$ ipython --no-banner

In [1]: import numpy as np

In [2]: np.set_printoptions(suppress=True, linewidth=160)

In [3]: M = np.array([[-4, 1, 0, 3],
   ...:     [-4, 0, -2, -3],
   ...:     [1, 5, 2, -1],
   ...:     [-3, 1, -5, -4],
   ...:     [1, 1, 2, -1],
   ...:     [-1, -3, -1, -5],
   ...:     [-4, -2, -5, 1],
   ...:     [-2, 5, -4, 2]])

In [4]: M[-1] = M[0] + 4 * M[1]

In [5]: print(M)
[[ -4   1   0   3]
 [ -4   0  -2  -3]
 [  1   5   2  -1]
 [ -3   1  -5  -4]
 [  1   1   2  -1]
 [ -1  -3  -1  -5]
 [ -4  -2  -5   1]
 [-20   1  -8  -9]]

In [6]: # row 7 dominates

In [7]: hat = M @ np.linalg.solve(M.T @ M, M.T)

In [8]: print(np.linalg.matrix_rank(np.eye(8) - hat))
4

In [9]: print(np.allclose(hat @ hat, hat))
True

In [10]: print(hat.round(1) + 0)
[[ 0.4 -0.1  0.  -0.3  0.  -0.3  0.1  0.2]
 [-0.1  0.1  0.   0.1  0.   0.1  0.   0.2]
 [ 0.   0.   0.6  0.2  0.1 -0.3 -0.3  0. ]
 [-0.3  0.1  0.2  0.7 -0.1  0.   0.2  0. ]
 [ 0.   0.   0.1 -0.1  0.1  0.1 -0.3  0. ]
 [-0.3  0.1 -0.3  0.   0.1  0.6 -0.2  0.1]
 [ 0.1  0.  -0.3  0.2 -0.3 -0.2  0.5  0. ]
 [ 0.2  0.2  0.   0.   0.   0.1  0.   0.9]]

In [11]: print(np.round(np.linalg.eigvalsh(hat), 1) + 0)
[0. 0. 0. 0. 1. 1. 1. 1.]

In [12]: t3 = np.stack([hat, 4 * hat, hat[::-1]])

In [13]: print((t3 @ hat.T).shape)
(3, 8, 8)

In [14]: print(np.round(np.linalg.det(t3), 1) + 0)
[0. 0. 0.]

In [15]: print(np.round(np.linalg.norm(t3, axis=(1, 2)), 1))
[2. 8. 2.]

In [16]: print(t3.shape)
(3, 8, 8)

In [17]: t3 = np.stack([M, 4 * M, M[::-1]])

In [18]: print(np.linalg.matrix_rank(t3.reshape(3, -1)))
2

In [19]: r0 = np.array([2, 0, 1])

In [20]: print(np.correlate(M[3], M[6], "full"))
[-3 16 -4 31 26 28 16]

In [21]: print(np.cross(M[3, :3], M[6, :3]))
[-15   5  10]

In [22]: O, vecs = np.linalg.qr(M[:, :2])[0], np.linalg.qr(M[:, 2:])[0]

In [23]: s = np.linalg.svd(O.T @ vecs, compute_uv=False)

In [24]: print(np.round(np.degrees(np.arccos(s.clip(0, 1))), 1))
[25.5 76. ]

In [25]: print(round(float(np.linalg.norm(O @ O.T - vecs @ vecs.T, 2)), 1))
1.0

In [26]: mat = np.diag(20 * np.array([2, -1, -1])) + np.array([[-4, -3, 0], [2, 1, -2], [-2, 5, 4]])

In [27]: print(mat)
[[ 36  -3   0]
 [  2 -19  -2]
 [ -2   5 -16]]

In [28]: O = mat.astype(float).copy()

In [29]: for j in range(3):
    ...:     O[:, j] -= O[:, :j] @ (O[:, :j].T @ O[:, j])
    ...:     O[:, j] /= np.linalg.norm(O[:, j])
    ...: 

In [30]: print(O.round(1) + 0)
[[ 1.   0.1  0. ]
 [ 0.1 -1.  -0.2]
 [-0.1  0.2 -1. ]]

In [31]: rng = np.random.default_rng(80530)

In [32]: lab = rng.permutation(3)

In [33]: print(lab)
[2 0 1]

In [34]: out = mat[lab][:, lab]

In [35]: print(np.allclose(out, mat))
False

In [36]: print(np.trace(out))
1

In [37]: print(out)
[[-16  -2   5]
 [  0  36  -3]
 [ -2   2 -19]]

In [38]: print(round(float(np.linalg.det(out)), 1), np.round(np.linalg.det(mat[lab]), 1))
11196.0 11196.0

In [39]: print(np.round(out.mean(axis=0), 1))
[-6.  12.  -5.7]

In [40]: print(round(np.linalg.norm(out), 1))
44.3

In [41]: print(np.unravel_index(np.abs(out).argmax(), out.shape))
(np.int64(1), np.int64(1))

In [42]: print(np.count_nonzero(out))
8

In [43]: print(np.abs(out).max())
36

In [44]: print(out.shape)
(3, 3)

In [45]: print(out.sum(axis=1))
[-13  33 -19]

In [46]: print(np.diff(out, axis=0))
[[ 16  38  -8]
 [ -2 -34 -16]]

In [47]: vec = np.array([0, 2, 2])

In [48]: print(np.sign((mat @ vec).round(6)))
[-1 -1 -1]

In [49]: print(mat @ np.ones(3))
[ 33. -19. -13.]

In [50]: print(mat * vec)
[[  0  -6   0]
 [  0 -38  -4]
 [  0  10 -32]]

In [51]: print(mat @ (2 * vec))
[-12 -84 -44]

In [52]: print(mat @ vec)
[ -6 -42 -22]

In [53]: lab = rng.permutation(3)

In [54]: out = mat[:, lab] * rng.choice([-1, 1], 3)

In [55]: print(out)
[[-36   3   0]
 [ -2  19   2]
 [  2  -5  16]]

In [56]: Uu, _, VT = np.linalg.svd(mat.T @ out)

In [57]: print(np.round(np.linalg.lstsq(mat, out)[0], 1) + 0)
[[-1.  0.  0.]
 [ 0. -1.  0.]
 [ 0.  0. -1.]]

In [58]: J = np.triu(rng.random((10, 10)) < 0.2, 1).astype(int)

In [59]: J = J + J.T

In [60]: print(J)
[[0 0 0 0 0 0 1 0 0 0]
 [0 0 0 0 1 0 0 0 0 1]
 [0 0 0 0 0 0 1 0 0 0]
 [0 0 0 0 0 0 0 0 0 0]
 [0 1 0 0 0 0 0 0 1 0]
 [0 0 0 0 0 0 0 1 0 0]
 [1 0 1 0 0 0 0 1 0 0]
 [0 0 0 0 0 1 1 0 0 0]
 [0 0 0 0 1 0 0 0 0 0]
 [0 1 0 0 0 0 0 0 0 0]]

In [61]: # rows and columns are dependent

In [62]: out = J + rng.integers(-2, 3, (10, 8)) @ rng.integers(-2, 3, (8, 10))

In [63]: print(out)
[[  6   2   8  -2   4   8   0 -15  -2  17]
 [ -2   1   0   2  -1   0   4  -2   1   3]
 [  6  -5  12   3  -3   1   1  -6  -3   1]
 [ -6   0  -9   5  -2 -15   4   7  -2 -12]
 [  0   5   6  -3  -2   6   0  -2   3   8]
 [ -6  -1   0   7 -13   0   9   5   3  -1]
 [ -3   5 -10   0   5  -5  -1   2  -1  -1]
 [ -4   1   2   4  -7   1   8   1   3   0]
 [ -8   1   7  -3  -5   7  12  -1   7   2]
 [ -4   7  -6  -6   9   3   2  -3   4   4]]

In [64]: print(np.abs(out - J).sum(axis=1))
[65 16 40 62 33 44 34 29 54 47]

In [65]: print(np.linalg.matrix_rank(out - J, tol=1e-8))
8

In [66]: print(np.round(np.linalg.svd(out - J, compute_uv=False), 1) + 0)
[39.5 29.3 22.4 12.   8.6  4.6  2.   1.2  0.   0. ]

In [67]: print(J.sum(axis=0))
[1 2 1 0 2 1 3 2 1 1]

In [68]: print(J @ J)
[[1 0 1 0 0 0 0 1 0 0]
 [0 2 0 0 0 0 0 0 1 0]
 [1 0 1 0 0 0 0 1 0 0]
 [0 0 0 0 0 0 0 0 0 0]
 [0 0 0 0 2 0 0 0 0 1]
 [0 0 0 0 0 1 1 0 0 0]
 [0 0 0 0 0 1 3 0 0 0]
 [1 0 1 0 0 0 0 2 0 0]
 [0 1 0 0 0 0 0 0 1 0]
 [0 0 0 0 1 0 0 0 0 1]]

In [69]: print(np.trace(J @ J @ J) // 6)
0

In [70]: Lm = np.diag(J.sum(axis=1)) - J

In [71]: print(round(np.linalg.det(Lm[1:, 1:])))
0

In [72]: print(np.round(np.linalg.eigvalsh(Lm), 1) + 0)
[0.  0.  0.  0.5 0.6 1.  2.  2.3 3.4 4.2]

In [73]: print(np.linalg.matrix_rank(Lm))
7

In [74]: ev, vecs = np.linalg.eigh(J)

In [75]: print(ev.round(1) + 0)
[-1.8 -1.6 -0.8 -0.6  0.   0.   0.6  0.8  1.6  1.8]

In [76]: print(np.round(vecs.T @ vecs, 1) + 0)
[[1. 0. 0. 0. 0. 0. 0. 0. 0. 0.]
 [0. 1. 0. 0. 0. 0. 0. 0. 0. 0.]
 [0. 0. 1. 0. 0. 0. 0. 0. 0. 0.]
 [0. 0. 0. 1. 0. 0. 0. 0. 0. 0.]
 [0. 0. 0. 0. 1. 0. 0. 0. 0. 0.]
 [0. 0. 0. 0. 0. 1. 0. 0. 0. 0.]
 [0. 0. 0. 0. 0. 0. 1. 0. 0. 0.]
 [0. 0. 0. 0. 0. 0. 0. 1. 0. 0.]
 [0. 0. 0. 0. 0. 0. 0. 0. 1. 0.]
 [0. 0. 0. 0. 0. 0. 0. 0. 0. 1.]]

In [77]: print(np.round(np.linalg.svd(J, compute_uv=False), 1) + 0)
[1.8 1.8 1.6 1.6 0.8 0.8 0.6 0.6 0.  0. ]

In [78]: print((ev > 1e-8).sum(), (ev < -1e-8).sum())
4 4

In [79]: print(np.unique(ev.round(6) + 0, return_counts=True)[1])
[1 1 1 1 2 1 1 1 1]

In [80]: print(np.round(vecs @ np.diag(ev) @ vecs.T, 1) + 0)
[[0. 0. 0. 0. 0. 0. 1. 0. 0. 0.]
 [0. 0. 0. 0. 1. 0. 0. 0. 0. 1.]
 [0. 0. 0. 0. 0. 0. 1. 0. 0. 0.]
 [0. 0. 0. 0. 0. 0. 0. 0. 0. 0.]
 [0. 1. 0. 0. 0. 0. 0. 0. 1. 0.]
 [0. 0. 0. 0. 0. 0. 0. 1. 0. 0.]
 [1. 0. 1. 0. 0. 0. 0. 1. 0. 0.]
 [0. 0. 0. 0. 0. 1. 1. 0. 0. 0.]
 [0. 0. 0. 0. 1. 0. 0. 0. 0. 0.]
 [0. 1. 0. 0. 0. 0. 0. 0. 0. 0.]]

In [81]: print(np.round(vecs.T @ J @ vecs, 1) + 0)
[[-1.8  0.   0.   0.   0.   0.   0.   0.   0.   0. ]
 [ 0.  -1.6  0.   0.   0.   0.   0.   0.   0.   0. ]
 [ 0.   0.  -0.8  0.   0.   0.   0.   0.   0.   0. ]
 [ 0.   0.   0.  -0.6  0.   0.   0.   0.   0.   0. ]
 [ 0.   0.   0.   0.   0.   0.   0.   0.   0.   0. ]
 [ 0.   0.   0.   0.   0.   0.   0.   0.   0.   0. ]
 [ 0.   0.   0.   0.   0.   0.   0.6  0.   0.   0. ]
 [ 0.   0.   0.   0.   0.   0.   0.   0.8  0.   0. ]
 [ 0.   0.   0.   0.   0.   0.   0.   0.   1.6  0. ]
 [ 0.   0.   0.   0.   0.   0.   0.   0.   0.   1.8]]

In [82]: t = rng.uniform(0, 2 * np.pi, 19)

In [83]: O, _ = np.linalg.qr(np.array([[-0.1, 1.3],
    ...:     [0.2, 0.5],
    ...:     [2.0, -0.6],
    ...:     [0.1, -0.7],
    ...:     [-0.6, -1.9],
    ...:     [-0.1, 0.1]]))

In [84]: arr = 20 * np.c_[np.cos(t), np.sin(t)] @ O.T

In [85]: print(arr.round(1) + 0)
[[ 10.3   4.   -4.5  -5.5 -15.1   0.8]
 [  9.8   4.3   0.   -5.2 -16.1   0.5]
 [  6.8   4.2  10.1  -3.3 -14.9  -0.1]
 [  3.1  -1.  -19.4  -2.1   2.4   1.1]
 [ -6.   -4.1 -11.7   2.9  14.2   0.2]
 [  0.3   2.4  18.3   0.3  -7.6  -0.8]
 [ -9.8  -2.9  11.4   5.4  11.7  -1.1]
 [ -9.7  -2.8  11.9   5.4  11.3  -1.1]
 [ -3.8   0.7  19.4   2.5  -1.2  -1.1]
 [ -9.2  -2.4  13.6   5.2   9.8  -1.1]
 [ -8.5  -4.4  -5.5   4.4  16.1  -0.2]
 [  7.9   1.5 -16.4  -4.6  -6.7   1.2]
 [ -1.6   1.6  19.2   1.3  -4.7  -1. ]
 [ -3.5   0.8  19.4   2.3  -1.6  -1.1]
 [ -1.8   1.6  19.3   1.4  -4.5  -1. ]
 [  5.8   0.3 -18.6  -3.5  -2.4   1.2]
 [ -3.5  -3.4 -15.4   1.5  11.7   0.5]
 [ -0.4  -2.4 -18.3  -0.2   7.6   0.8]
 [ -7.8  -4.4  -7.6   4.   15.7  -0.1]]

In [86]: # rows and columns are dependent

In [87]: Xc = arr - arr.mean(axis=0)

In [88]: vecs = np.linalg.svd(Xc)[2][:2]

In [89]: out = Xc - Xc @ vecs.T @ vecs

In [90]: print(round(float(np.linalg.norm(out) / np.linalg.norm(Xc)), 1))
0.0

In [91]: print(np.round(np.diag(vecs.T @ vecs), 1) + 0)
[0.3 0.  0.9 0.1 0.7 0. ]

In [92]: print(np.round((Xc @ vecs.T).std(axis=0), 1))
[15.3 12.7]

In [93]: print(round(float(np.trace(np.linalg.pinv(arr) @ arr)), 1))
2.0

In [94]: print(np.round(arr @ np.linalg.pinv(arr) @ arr, 1) + 0)
[[ 10.3   4.   -4.5  -5.5 -15.1   0.8]
 [  9.8   4.3   0.   -5.2 -16.1   0.5]
 [  6.8   4.2  10.1  -3.3 -14.9  -0.1]
 [  3.1  -1.  -19.4  -2.1   2.4   1.1]
 [ -6.   -4.1 -11.7   2.9  14.2   0.2]
 [  0.3   2.4  18.3   0.3  -7.6  -0.8]
 [ -9.8  -2.9  11.4   5.4  11.7  -1.1]
 [ -9.7  -2.8  11.9   5.4  11.3  -1.1]
 [ -3.8   0.7  19.4   2.5  -1.2  -1.1]
 [ -9.2  -2.4  13.6   5.2   9.8  -1.1]
 [ -8.5  -4.4  -5.5   4.4  16.1  -0.2]
 [  7.9   1.5 -16.4  -4.6  -6.7   1.2]
 [ -1.6   1.6  19.2   1.3  -4.7  -1. ]
 [ -3.5   0.8  19.4   2.3  -1.6  -1.1]
 [ -1.8   1.6  19.3   1.4  -4.5  -1. ]
 [  5.8   0.3 -18.6  -3.5  -2.4   1.2]
 [ -3.5  -3.4 -15.4   1.5  11.7   0.5]
 [ -0.4  -2.4 -18.3  -0.2   7.6   0.8]
 [ -7.8  -4.4  -7.6   4.   15.7  -0.1]]

In [95]: print(np.linalg.lstsq(arr[:-1].T, arr[-1])[2])
2

In [96]: print(round(float(np.linalg.norm(arr, 2) / np.linalg.norm(arr)), 1))
0.8

In [97]: print(np.linalg.matrix_rank(arr, rtol=0.1))
2

In [98]: print([round(float(x), 1) for x in np.linalg.svd(arr, compute_uv=False)[:3]])
[66.8, 56.0, 0.0]

In [99]: out = np.array([[1, 1, 0, 0, 3], [1, 3, 1, 3, 2]])

In [100]: feats = out.T @ out

In [101]: print(feats)
[[ 2  4  1  3  5]
 [ 4 10  3  9  9]
 [ 1  3  1  3  2]
 [ 3  9  3  9  6]
 [ 5  9  2  6 13]]

In [102]: # symmetric

In [103]: Uu, s, VT = np.linalg.svd(feats)

In [104]: vecs = VT[:(s > 1e-8).sum()]

In [105]: vec = feats[3] + 5 * feats[2] + rng.integers(2) * np.eye(5)[4]

In [106]: print(vec)
[ 8. 24.  8. 24. 16.]

In [107]: print(np.round(np.diag(vecs.T @ vecs), 1))
[0.1 0.4 0.1 0.6 0.9]

In [108]: print(np.linalg.matrix_rank(np.vstack([feats, vec])))
2

In [109]: print(np.linalg.cond(feats) > 100)
True

In [110]: print(round(float(np.linalg.norm(feats, 2) / np.linalg.norm(feats)), 1))
1.0

In [111]: print(np.linalg.matrix_rank(feats, rtol=0.1))
2

In [112]: print([round(float(x), 1) for x in np.linalg.svd(feats, compute_uv=False)[:3]])
[29.4, 5.6, 0.0]

In [113]: print(np.allclose(feats[:-1].T @ np.linalg.lstsq(feats[:-1].T, feats[-1])[0], feats[-1]))
True

In [114]: print(np.linalg.lstsq(feats[:-1].T, feats[-1])[2])
2

In [115]: print(np.round(feats @ np.linalg.pinv(feats) @ feats, 1))
[[ 2.  4.  1.  3.  5.]
 [ 4. 10.  3.  9.  9.]
 [ 1.  3.  1.  3.  2.]
 [ 3.  9.  3.  9.  6.]
 [ 5.  9.  2.  6. 13.]]

In [116]: out = feats / np.sqrt((feats ** 2).mean(axis=1, keepdims=True))

In [117]: print(np.linalg.matrix_rank(out) == np.linalg.matrix_rank(feats))
True

In [118]: print(feats - feats.mean(axis=1, keepdims=True))
[[-1.  1. -2.  0.  2.]
 [-3.  3. -4.  2.  2.]
 [-1.  1. -1.  1.  0.]
 [-3.  3. -3.  3.  0.]
 [-2.  2. -5. -1.  6.]]

In [119]: print(out[4].round(1))
[0.6 1.1 0.3 0.8 1.6]

In [120]: W0 = np.load("case16.npy")

In [121]: print(W0)
[[ 3 -3  3 -3]
 [ 2  3  2  3]
 [ 3 -3  3 -3]
 [ 2  3  2  3]]

In [122]: # row 2 repeats row 0

In [123]: print(np.unravel_index(np.abs(W0).argmax(), W0.shape))
(np.int64(0), np.int64(0))

In [124]: print(np.count_nonzero(W0))
16

In [125]: print(np.round(np.linalg.svd(W0, compute_uv=False), 1) + 0)
[8.8 6.8 0.  0. ]

In [126]: hat = np.triu(np.array([[6, 0, 1, 9], [0, 8, 6, 9], [5, 9, 2, 5], [0, 6, 1, 8]]), 1) + np.eye(4)

In [127]: out = hat @ W0 @ np.linalg.inv(hat)

In [128]: print(hat @ W0 - W0 @ hat)
[[ 21.  24.  36.   9.]
 [ 36.   9.  16. -46.]
 [ 10.  15.  25.   0.]
 [  0.   0. -20. -55.]]

In [129]: print(np.linalg.matrix_rank(out))
2

In [130]: print(np.trace(out), np.trace(W0))
12.0 12

In [131]: print(round(float(np.linalg.det(out)), 1))
0.0

In [132]: data = np.load("run13.npy")

In [133]: print(data)
[[4 5 2]
 [5 0 4]
 [2 4 0]]

In [134]: Uu, s, VT = np.linalg.svd(data)

In [135]: print(np.argmax(s[:-1] / (s[1:] + 1e-6)) + 1)
2

In [136]: out = Uu[:, :2] @ np.diag(s[:2]) @ VT[:2]

In [137]: print(np.linalg.matrix_rank(data, rtol=0.05))
2

In [138]: print(np.linalg.matrix_rank(out))
2

In [139]: print(round(float(np.linalg.norm(data) ** 2 / np.linalg.norm(data, 2) ** 2), 1))
1.3

In [140]: print(round(np.linalg.norm(data[1] - data[2]), 1))
6.4

In [141]: ev, vecs = np.linalg.eig(data)

In [142]: print(ev.round(1))
[ 9.1 -0.4 -4.8]

In [143]: hat = np.triu(np.array([[-1, -2, -1], [-1, 0, 2], [2, 1, 1]]), 1) + np.eye(3)

In [144]: out = hat @ data @ np.linalg.inv(hat)

In [145]: print(np.trace(out), np.trace(data))
4.0 4

In [146]: print(round(np.linalg.det(out), 1))
16.0

In [147]: print(np.round(np.poly(out), 1))
[  1.  -4. -45. -16.]

In [148]: print(np.all(np.linalg.eigvalsh(data) > 0))
False

In [149]: A = np.load("data.npy")

In [150]: print(A)
[[ 32.5  -1.3 -26.2  10.2  -1.6  29.2]
 [  6.5  41.1   3.4 -36.2  20.3 -30.3]
 [ 32.   -2.7 -24.8   6.4  -2.9  30.5]
 [  1.    4.7   0.2 -21.8 -32.2  25.1]
 [  0.8   2.1  -0.7 -20.3 -33.4  23.9]
 [ 31.3  -0.2 -26.6   7.6  -2.1  30.5]
 [  2.4   2.4   1.5 -22.9 -32.4  23.1]
 [  7.4  38.7   4.  -37.   23.1 -29.8]
 [  5.6  42.    3.7 -38.8  20.7 -30.2]
 [ 32.9  -2.6 -26.3   7.7   0.3  29.7]
 [ 31.1   0.2 -26.6   8.1  -0.8  27.5]
 [  1.9   4.4   1.7 -22.4 -31.4  24.2]
 [ 31.    0.1 -25.4   8.6  -0.8  29.5]
 [ 31.4  -0.2 -26.3   7.9  -2.3  28.1]
 [  5.7  38.9   4.6 -37.5  21.2 -28.9]
 [ 34.3   0.5 -25.9   9.2  -2.2  30.6]
 [  4.7  39.1   1.7 -38.1  21.9 -30. ]
 [  1.9   4.9  -1.8 -23.5 -32.7  24.3]
 [  1.2   3.9   0.8 -22.2 -31.1  25.2]
 [  3.1   2.6   0.5 -22.3 -32.   23.6]
 [  6.4  42.5   4.2 -38.1  22.4 -31.6]
 [ 32.2  -0.1 -26.7   7.5  -2.5  28.3]
 [  4.9  40.1   4.6 -37.   20.  -30.5]
 [ 31.8   0.2 -26.4   9.9  -3.6  29.2]
 [  7.4  41.1   5.9 -38.4  22.  -30.7]
 [ 31.6   0.3 -26.7  10.4  -0.7  30.2]
 [  6.1  40.1   0.9 -37.   22.6 -29.1]
 [  6.9  41.2   3.4 -36.3  20.8 -29.1]
 [ 32.6   0.7 -25.5   6.8  -2.1  29.2]
 [ 31.9  -0.3 -23.7   8.3  -2.5  30.4]
 [ 31.9   1.7 -27.1   8.   -1.   27.2]
 [  5.1  39.1   3.1 -37.4  19.9 -29.5]
 [  2.4   3.9   0.8 -22.7 -32.4  24.4]
 [ 32.7  -0.5 -25.3   7.5  -1.3  31.4]
 [ 31.5  -0.8 -26.    8.7  -2.4  30. ]]

In [151]: C2 = np.cov(A, rowvar=False)

In [152]: print(np.argwhere(np.triu(np.abs(np.corrcoef(A.T)) > 0.8, 1)))
[[0 2]
 [0 3]
 [1 3]
 [1 5]
 [2 3]
 [3 5]]

In [153]: print(np.round(A.std(axis=0), 1))
[13.9 18.4 14.1 20.4 19.5 26.9]

In [154]: print(np.round(np.linalg.eigvalsh(C2)[::-1], 1))
[1827.6  485.1    1.4    1.     0.7    0.6]
